$ python -q
>>> import numpy as np
>>> np.set_printoptions(suppress=True, linewidth=140)
>>> rd = lambda a: np.round(a, 2) + 0
>>> J = np.array([[2, 0, 3], [0, -6, -3], [3, -3, -2]])
>>> Q, V = np.linalg.qr(J[:, :2])[0], np.linalg.qr(J[:, 2:])[0]
>>> sigma = np.linalg.svd(Q.T @ V, compute_uv=False)
>>> (sigma > 0.9).sum()
np.int64(0)
>>> rd(np.linalg.norm(Q @ Q.T - V @ V.T, 2))
np.float64(1.0)
>>> rd(np.degrees(np.arccos(sigma.clip(0, 1))))
array([34.74])
>>> rng = np.random.default_rng(22)
>>> idx = rng.permutation(3)
>>> B = J[:, idx] * rng.choice([-1, 1], 3)
>>> B
array([[ 0,  3, -2],
       [ 6, -3,  0],
       [ 3, -2, -3]])
>>> left, _, vt = np.linalg.svd(J.T @ B)
>>> idx
array([1, 2, 0])
>>> evals, V = np.linalg.eigh(J)
>>> np.unique(evals.round(6) + 0, return_counts=True)[1]
array([1, 1, 1])
>>> evals.sum(), np.trace(J)
(np.float64(-6.0), np.int64(-6))
>>> rd(V.T @ V)
array([[1., 0., 0.],
       [0., 1., 0.],
       [0., 0., 1.]])
>>> rd(np.linalg.svd(J, compute_uv=False))
array([7.83, 3.83, 2.  ])
>>> rd(evals)
array([-7.83, -2.  ,  3.83])
>>> rd(V @ np.diag(evals) @ V.T)
array([[ 2.,  0.,  3.],
       [ 0., -6., -3.],
       [ 3., -3., -2.]])
>>> rd(np.linalg.eigvalsh(J + 5 * np.eye(3)))
array([-2.83,  3.  ,  8.83])
>>> rd(np.abs(V[:, -1]))
array([0.84, 0.16, 0.51])
>>> evals, V = np.linalg.eigh(J)
>>> x0 = np.array([2, -3, 3])
>>> rd(np.linalg.eigvalsh(J[1:, 1:]))
array([-7.61, -0.39])
>>> rd(x0 @ J @ x0 / (x0 @ x0)), rd(evals[0]), rd(evals[-1])
(np.float64(1.18), np.float64(-7.83), np.float64(3.83))
>>> rd(V * np.maximum(evals, 0) @ V.T)
array([[ 2.72, -0.51,  1.66],
       [-0.51,  0.09, -0.31],
       [ 1.66, -0.31,  1.01]])
>>> rd(V * np.abs(evals) @ V.T)
array([[ 3.44, -1.01,  0.32],
       [-1.01,  6.19,  2.38],
       [ 0.32,  2.38,  4.03]])
>>> A = np.vander(np.arange(3) - 1, 4, increasing=True)
>>> A
array([[ 1, -1,  1, -1],
       [ 1,  0,  0,  0],
       [ 1,  1,  1,  1]])
>>> def softmax(z):
...     e = np.exp(z - z.max(axis=-1, keepdims=True))
...     return e / e.sum(axis=-1, keepdims=True)
... 
>>> rd(softmax(A[1]))
array([0.48, 0.17, 0.17, 0.17])
>>> rd(softmax(A[1] + -1))
array([0.48, 0.17, 0.17, 0.17])
>>> att = A @ A.T / np.sqrt(4)
>>> rd(softmax(att + np.triu(np.full(att.shape, -np.inf), 1)))
array([[1.  , 0.  , 0.  ],
       [0.5 , 0.5 , 0.  ],
       [0.1 , 0.16, 0.74]])
>>> x0 = np.array([4, 5, -5, -2])
>>> A @ np.eye(4)[0]
array([1., 1., 1.])
>>> (A * x0).sum(axis=1)
array([-4,  4,  2])
>>> F = np.load("mat.npy")
>>> F
array([[ 3.67,  2.54,  2.25],
       [-2.45, -1.85, -3.95],
       [ 4.47,  1.91, -1.17],
       [ 0.94,  3.82,  3.08],
       [-4.99,  0.19, -0.27],
       [ 4.29,  1.62,  1.99],
       [ 0.95, -1.5 ,  4.68],
       [ 1.42, -1.19, -4.65],
       [-2.24, -4.07, -1.84],
       [-2.81, -4.08,  0.65],
       [ 2.1 ,  3.53, -2.85],
       [-4.06, -0.96, -2.76],
       [ 0.62,  1.91, -4.58],
       [-1.94, -2.85, -3.62],
       [ 2.85,  0.92,  4.  ],
       [ 3.67, -2.66,  2.11],
       [ 1.92,  4.6 ,  0.4 ],
       [-0.84,  1.15, -4.79],
       [ 4.27,  2.53, -0.62],
       [-4.17,  1.39,  2.38],
       [-1.14,  0.12,  4.87],
       [ 3.58,  3.2 ,  1.38],
       [-1.17, -0.07, -4.86],
       [ 2.65,  0.88,  4.15],
       [-1.91, -4.62,  0.14],
       [-4.22,  1.69, -2.09]])
>>> gram = np.cov(F, rowvar=False)
>>> rd(np.corrcoef(F.T))
array([[1.  , 0.45, 0.3 ],
       [0.45, 1.  , 0.13],
       [0.3 , 0.13, 1.  ]])
>>> rd(gram)
array([[ 9.16,  3.48,  2.89],
       [ 3.48,  6.57,  1.04],
       [ 2.89,  1.04, 10.07]])
>>> np.argwhere(np.triu(np.abs(np.corrcoef(F.T)) > 0.8, 1))
array([], shape=(0, 2), dtype=int64)
>>> rd(np.corrcoef(F[:, 0], F[:, 2])[0, 1])
np.float64(0.3)
